$ python -q
>>> import numpy as np
>>> np.set_printoptions(precision=3, suppress=True, linewidth=160, floatmode="fixed")
>>> m1 = np.loadtxt("x.csv", delimiter=",")
>>> m1
array([[0.000, 0.000, 1.000, 1.000],
       [0.000, 0.000, 1.000, 1.000],
       [1.000, 1.000, 0.000, 1.000],
       [1.000, 1.000, 1.000, 0.000]])
>>> # column 1 repeats column 0
>>> left, sigma, Vt = np.linalg.svd(m1)
>>> sigma.round(3) + 0
array([2.562, 1.562, 1.000, 0.000])
>>> np.argmax(sigma[:-1] / (sigma[1:] + 1e-6)) + 1
np.int64(3)
>>> other = left[:, :3] @ np.diag(sigma[:3]) @ Vt[:3]
>>> np.linalg.matrix_rank(m1, rtol=0.05)
np.int64(3)
>>> round(float(np.abs(m1 - other).max()), 3)
0.0
>>> rng = np.random.default_rng(50)
>>> labels = rng.permutation(4)
>>> labels
array([2, 0, 3, 1])
>>> other = m1[labels][:, labels]
>>> np.diag(other)
array([0.000, 0.000, 0.000, 0.000])
>>> arr = np.array([[0, 0, 3, 3, 0],
...     [0, 1, 0, 1, 0],
...     [0, 0, 0, 1, 2],
...     [0, 0, 0, 2, 0],
...     [1, 0, 0, 0, 0]])
>>> arr
array([[0, 0, 3, 3, 0],
       [0, 1, 0, 1, 0],
       [0, 0, 0, 1, 2],
       [0, 0, 0, 2, 0],
       [1, 0, 0, 0, 0]])
>>> f = np.array([2, -3, -2])
>>> np.array([np.convolve(row, f, "same") for row in arr])
array([[  0,   6,  -3, -15,  -6],
       [  2,  -3,   0,  -3,  -2],
       [  0,   0,   2,   1,  -8],
       [  0,   0,   4,  -6,  -4],
       [ -3,  -2,   0,   0,   0]])
>>> np.polyval(f, arr[0])
array([-2, -2,  7,  7, -2])
>>> np.convolve(arr[0], f)
array([  0,   0,   6,  -3, -15,  -6,   0])
>>> other = np.array([[3, 3, 4], [4, 9, 0]])
>>> C = np.kron(other, arr)
>>> np.linalg.matrix_rank(C)
np.int64(10)
>>> C
array([[ 0,  0,  9,  9,  0,  0,  0,  9,  9,  0,  0,  0, 12, 12,  0],
       [ 0,  3,  0,  3,  0,  0,  3,  0,  3,  0,  0,  4,  0,  4,  0],
       [ 0,  0,  0,  3,  6,  0,  0,  0,  3,  6,  0,  0,  0,  4,  8],
       [ 0,  0,  0,  6,  0,  0,  0,  0,  6,  0,  0,  0,  0,  8,  0],
       [ 3,  0,  0,  0,  0,  3,  0,  0,  0,  0,  4,  0,  0,  0,  0],
       [ 0,  0, 12, 12,  0,  0,  0, 27, 27,  0,  0,  0,  0,  0,  0],
       [ 0,  4,  0,  4,  0,  0,  9,  0,  9,  0,  0,  0,  0,  0,  0],
       [ 0,  0,  0,  4,  8,  0,  0,  0,  9, 18,  0,  0,  0,  0,  0],
       [ 0,  0,  0,  8,  0,  0,  0,  0, 18,  0,  0,  0,  0,  0,  0],
       [ 4,  0,  0,  0,  0,  9,  0,  0,  0,  0,  0,  0,  0,  0,  0]])
>>> x = np.array([-1, 0, -1, 0, -2])
>>> np.sign((arr @ x).round(6))
array([-1,  0, -1,  0, -1])
>>> arr * x
array([[ 0,  0, -3,  0,  0],
       [ 0,  0,  0,  0,  0],
       [ 0,  0,  0,  0, -4],
       [ 0,  0,  0,  0,  0],
       [-1,  0,  0,  0,  0]])
>>> arr @ (2 * x)
array([-6,  0, -8,  0, -2])
>>> arr @ np.ones(5)
array([6.000, 2.000, 3.000, 2.000, 1.000])
>>> t = np.deg2rad(120)
>>> J = np.eye(13)
>>> J[np.ix_([4, 0], [4, 0])] = [[np.cos(t), -np.sin(t)], [np.sin(t), np.cos(t)]]
>>> J
array([[-0.500,  0.000,  0.000,  0.000,  0.866,  0.000,  0.000,  0.000,  0.000,  0.000,  0.000,  0.000,  0.000],
       [ 0.000,  1.000,  0.000,  0.000,  0.000,  0.000,  0.000,  0.000,  0.000,  0.000,  0.000,  0.000,  0.000],
       [ 0.000,  0.000,  1.000,  0.000,  0.000,  0.000,  0.000,  0.000,  0.000,  0.000,  0.000,  0.000,  0.000],
       [ 0.000,  0.000,  0.000,  1.000,  0.000,  0.000,  0.000,  0.000,  0.000,  0.000,  0.000,  0.000,  0.000],
       [-0.866,  0.000,  0.000,  0.000, -0.500,  0.000,  0.000,  0.000,  0.000,  0.000,  0.000,  0.000,  0.000],
       [ 0.000,  0.000,  0.000,  0.000,  0.000,  1.000,  0.000,  0.000,  0.000,  0.000,  0.000,  0.000,  0.000],
       [ 0.000,  0.000,  0.000,  0.000,  0.000,  0.000,  1.000,  0.000,  0.000,  0.000,  0.000,  0.000,  0.000],
       [ 0.000,  0.000,  0.000,  0.000,  0.000,  0.000,  0.000,  1.000,  0.000,  0.000,  0.000,  0.000,  0.000],
       [ 0.000,  0.000,  0.000,  0.000,  0.000,  0.000,  0.000,  0.000,  1.000,  0.000,  0.000,  0.000,  0.000],
       [ 0.000,  0.000,  0.000,  0.000,  0.000,  0.000,  0.000,  0.000,  0.000,  1.000,  0.000,  0.000,  0.000],
       [ 0.000,  0.000,  0.000,  0.000,  0.000,  0.000,  0.000,  0.000,  0.000,  0.000,  1.000,  0.000,  0.000],
       [ 0.000,  0.000,  0.000,  0.000,  0.000,  0.000,  0.000,  0.000,  0.000,  0.000,  0.000,  1.000,  0.000],
       [ 0.000,  0.000,  0.000,  0.000,  0.000,  0.000,  0.000,  0.000,  0.000,  0.000,  0.000,  0.000,  1.000]])
>>> # 12 groups of indices that never mix
>>> other = np.array([[-1, -2, 3],
...     [1, -1, -1],
...     [1, -1, 1],
...     [2, 2, 2],
...     [-3, -3, 2],
...     [-3, 3, -3],
...     [2, 2, -3],
...     [1, -2, -3],
...     [-3, 3, -1],
...     [-3, -1, 0],
...     [-2, -3, 1],
...     [3, 3, -1],
...     [-3, -3, 0]])
>>> other.T @ J.T
array([[-2.098,  1.000,  1.000,  2.000,  2.366, -3.000,  2.000,  1.000, -3.000, -3.000, -2.000,  3.000, -3.000],
       [-1.598, -1.000, -1.000,  2.000,  3.232,  3.000,  2.000, -2.000,  3.000, -1.000, -3.000,  3.000, -3.000],
       [ 0.232, -1.000,  1.000,  2.000, -3.598, -3.000, -3.000, -3.000, -1.000,  0.000,  1.000, -1.000,  0.000]])
>>> np.linalg.matrix_rank(J @ other)
np.int64(3)
>>> np.einsum("ik,kj->ji", J, other)
array([[-2.098,  1.000,  1.000,  2.000,  2.366, -3.000,  2.000,  1.000, -3.000, -3.000, -2.000,  3.000, -3.000],
       [-1.598, -1.000, -1.000,  2.000,  3.232,  3.000,  2.000, -2.000,  3.000, -1.000, -3.000,  3.000, -3.000],
       [ 0.232, -1.000,  1.000,  2.000, -3.598, -3.000, -3.000, -3.000, -1.000,  0.000,  1.000, -1.000,  0.000]])
>>> J[:, 7] @ J[:, 5]
np.float64(0.0)
>>> np.linalg.svd(J, compute_uv=False)
array([1.000, 1.000, 1.000, 1.000, 1.000, 1.000, 1.000, 1.000, 1.000, 1.000, 1.000, 1.000, 1.000])
>>> labels = rng.permutation(13)
>>> labels
array([ 8,  5, 12,  4,  3,  2,  6, 10,  7,  1, 11,  0,  9])
>>> other = J[labels][:, labels]
>>> np.allclose(other, J)
False
>>> data = np.load("m.npy")
>>> data
array([[-0.170,  0.228, -0.186,  0.371, -0.264,  0.470, -0.348,  0.324, -0.276,  0.227, -0.248, -0.201],
       [-0.476, -0.237, -0.364, -0.039, -0.231, -0.144,  0.096, -0.453, -0.335,  0.016, -0.293,  0.310],
       [ 0.408,  0.072, -0.066,  0.396, -0.159, -0.379,  0.523,  0.264, -0.356,  0.083, -0.109,  0.092],
       [ 0.374,  0.045, -0.659,  0.061, -0.125, -0.183, -0.314, -0.177,  0.284,  0.291,  0.271,  0.054],
       [-0.238, -0.520, -0.154, -0.045, -0.386,  0.058,  0.177,  0.387,  0.025, -0.126,  0.515, -0.179],
       [ 0.034,  0.392, -0.019,  0.222, -0.415,  0.033,  0.045, -0.330,  0.104, -0.674,  0.110, -0.181],
       [-0.136, -0.292, -0.131,  0.458,  0.399, -0.355, -0.365,  0.206,  0.082, -0.418, -0.161, -0.024],
       [ 0.374, -0.356, -0.042,  0.203,  0.296,  0.498,  0.018, -0.348, -0.404, -0.132,  0.227,  0.002],
       [ 0.204,  0.164, -0.201, -0.563,  0.004, -0.074, -0.281,  0.319, -0.464, -0.373,  0.013,  0.181],
       [-0.102,  0.174, -0.456, -0.011,  0.300,  0.400,  0.445,  0.232,  0.327, -0.194, -0.115,  0.303],
       [ 0.170, -0.192, -0.262, -0.281,  0.051, -0.020,  0.182, -0.068,  0.048, -0.046, -0.456, -0.731],
       [ 0.374, -0.393,  0.185, -0.027, -0.418,  0.192, -0.143,  0.079,  0.313, -0.124, -0.437,  0.358]])
>>> # orthonormal columns
>>> f = np.array([2, -1])
>>> np.cross(data[6, :3], data[5, :3])
array([ 0.057, -0.007, -0.043])
>>> x = np.array([1, 2, 0, 2, 2, 1, 2, 0, 0, 2, 1, 1])
>>> np.linalg.inv(data)
array([[-0.170, -0.476,  0.408,  0.374, -0.238,  0.034, -0.136,  0.374,  0.204, -0.102,  0.170,  0.374],
       [ 0.228, -0.237,  0.072,  0.045, -0.520,  0.392, -0.292, -0.356,  0.164,  0.174, -0.192, -0.393],
       [-0.186, -0.364, -0.066, -0.659, -0.154, -0.019, -0.131, -0.042, -0.201, -0.456, -0.262,  0.185],
       [ 0.371, -0.039,  0.396,  0.061, -0.045,  0.222,  0.458,  0.203, -0.563, -0.011, -0.281, -0.027],
       [-0.264, -0.231, -0.159, -0.125, -0.386, -0.415,  0.399,  0.296,  0.004,  0.300,  0.051, -0.418],
       [ 0.470, -0.144, -0.379, -0.183,  0.058,  0.033, -0.355,  0.498, -0.074,  0.400, -0.020,  0.192],
       [-0.348,  0.096,  0.523, -0.314,  0.177,  0.045, -0.365,  0.018, -0.281,  0.445,  0.182, -0.143],
       [ 0.324, -0.453,  0.264, -0.177,  0.387, -0.330,  0.206, -0.348,  0.319,  0.232, -0.068,  0.079],
       [-0.276, -0.335, -0.356,  0.284,  0.025,  0.104,  0.082, -0.404, -0.464,  0.327,  0.048,  0.313],
       [ 0.227,  0.016,  0.083,  0.291, -0.126, -0.674, -0.418, -0.132, -0.373, -0.194, -0.046, -0.124],
       [-0.248, -0.293, -0.109,  0.271,  0.515,  0.110, -0.161,  0.227,  0.013, -0.115, -0.456, -0.437],
       [-0.201,  0.310,  0.092,  0.054, -0.179, -0.181, -0.024,  0.002,  0.181,  0.303, -0.731,  0.358]])
>>> 12 - np.linalg.matrix_rank(data - np.eye(12), tol=1e-8)
np.int64(1)
>>> np.allclose(data, data.T)
False
>>> np.sort(np.abs(np.linalg.eigvals(data)))
array([1.000, 1.000, 1.000, 1.000, 1.000, 1.000, 1.000, 1.000, 1.000, 1.000, 1.000, 1.000])
>>> round(float(np.abs(np.linalg.eigvals(data)).max()), 3)
1.0
>>> np.round(np.trace(data), 3)
np.float64(-2.235)
>>> labels = rng.permutation(12)
>>> other = data[:, labels] * rng.choice([-1, 1], 12)
>>> other
array([[ 0.470,  0.371,  0.248, -0.170,  0.228, -0.324,  0.227, -0.276,  0.264,  0.348, -0.186,  0.201],
       [-0.144, -0.039,  0.293, -0.476, -0.237,  0.453,  0.016, -0.335,  0.231, -0.096, -0.364, -0.310],
       [-0.379,  0.396,  0.109,  0.408,  0.072, -0.264,  0.083, -0.356,  0.159, -0.523, -0.066, -0.092],
       [-0.183,  0.061, -0.271,  0.374,  0.045,  0.177,  0.291,  0.284,  0.125,  0.314, -0.659, -0.054],
       [ 0.058, -0.045, -0.515, -0.238, -0.520, -0.387, -0.126,  0.025,  0.386, -0.177, -0.154,  0.179],
       [ 0.033,  0.222, -0.110,  0.034,  0.392,  0.330, -0.674,  0.104,  0.415, -0.045, -0.019,  0.181],
       [-0.355,  0.458,  0.161, -0.136, -0.292, -0.206, -0.418,  0.082, -0.399,  0.365, -0.131,  0.024],
       [ 0.498,  0.203, -0.227,  0.374, -0.356,  0.348, -0.132, -0.404, -0.296, -0.018, -0.042, -0.002],
       [-0.074, -0.563, -0.013,  0.204,  0.164, -0.319, -0.373, -0.464, -0.004,  0.281, -0.201, -0.181],
       [ 0.400, -0.011,  0.115, -0.102,  0.174, -0.232, -0.194,  0.327, -0.300, -0.445, -0.456, -0.303],
       [-0.020, -0.281,  0.456,  0.170, -0.192,  0.068, -0.046,  0.048, -0.051, -0.182, -0.262,  0.731],
       [ 0.192, -0.027,  0.437,  0.374, -0.393, -0.079, -0.124,  0.313,  0.418,  0.143,  0.185, -0.358]])
>>> left, _, Vt = np.linalg.svd(data.T @ other)
>>> np.round(np.linalg.lstsq(data, other)[0], 3) + 0
array([[ 0.000,  0.000,  0.000,  1.000,  0.000,  0.000,  0.000,  0.000,  0.000,  0.000,  0.000,  0.000],
       [ 0.000,  0.000,  0.000,  0.000,  1.000,  0.000,  0.000,  0.000,  0.000,  0.000,  0.000,  0.000],
       [ 0.000,  0.000,  0.000,  0.000,  0.000,  0.000,  0.000,  0.000,  0.000,  0.000,  1.000,  0.000],
       [ 0.000,  1.000,  0.000,  0.000,  0.000,  0.000,  0.000,  0.000,  0.000,  0.000,  0.000,  0.000],
       [ 0.000,  0.000,  0.000,  0.000,  0.000,  0.000,  0.000,  0.000, -1.000,  0.000,  0.000,  0.000],
       [ 1.000,  0.000,  0.000,  0.000,  0.000,  0.000,  0.000,  0.000,  0.000,  0.000,  0.000,  0.000],
       [ 0.000,  0.000,  0.000,  0.000,  0.000,  0.000,  0.000,  0.000,  0.000, -1.000,  0.000,  0.000],
       [ 0.000,  0.000,  0.000,  0.000,  0.000, -1.000,  0.000,  0.000,  0.000,  0.000,  0.000,  0.000],
       [ 0.000,  0.000,  0.000,  0.000,  0.000,  0.000,  0.000,  1.000,  0.000,  0.000,  0.000,  0.000],
       [ 0.000,  0.000,  0.000,  0.000,  0.000,  0.000,  1.000,  0.000,  0.000,  0.000,  0.000,  0.000],
       [ 0.000,  0.000, -1.000,  0.000,  0.000,  0.000,  0.000,  0.000,  0.000,  0.000,  0.000,  0.000],
       [ 0.000,  0.000,  0.000,  0.000,  0.000,  0.000,  0.000,  0.000,  0.000,  0.000,  0.000, -1.000]])
>>> M = np.load("run14.npy")
>>> M
array([[ 3.075,  0.191, -0.465,  0.442, -1.260, -0.104,  0.804, -0.267],
       [ 0.191,  3.958,  0.072, -0.890, -0.252, -0.703, -0.224,  0.645],
       [-0.465,  0.072,  2.463, -0.307,  0.183,  0.291, -0.063, -0.832],
       [ 0.442, -0.890, -0.307,  2.631, -0.278,  0.125,  0.222,  0.037],
       [-1.260, -0.252,  0.183, -0.278,  3.322,  0.212, -0.423,  0.398],
       [-0.104, -0.703,  0.291,  0.125,  0.212,  2.226, -0.306, -0.402],
       [ 0.804, -0.224, -0.063,  0.222, -0.423, -0.306,  1.679,  0.343],
       [-0.267,  0.645, -0.832,  0.037,  0.398, -0.402,  0.343,  3.645]])
>>> # equal to its transpose
>>> labels = rng.permutation(8)
>>> labels
array([6, 3, 0, 1, 4, 2, 7, 5])
>>> other = M[labels][:, labels]
>>> np.diag(other)
array([1.679, 2.631, 3.075, 3.958, 3.322, 2.463, 3.645, 2.226])
>>> np.allclose(other, M)
False
>>> np.sort(np.abs(np.linalg.eigvals(other)))
array([0.999, 1.999, 2.000, 2.001, 2.001, 4.000, 4.999, 5.000])
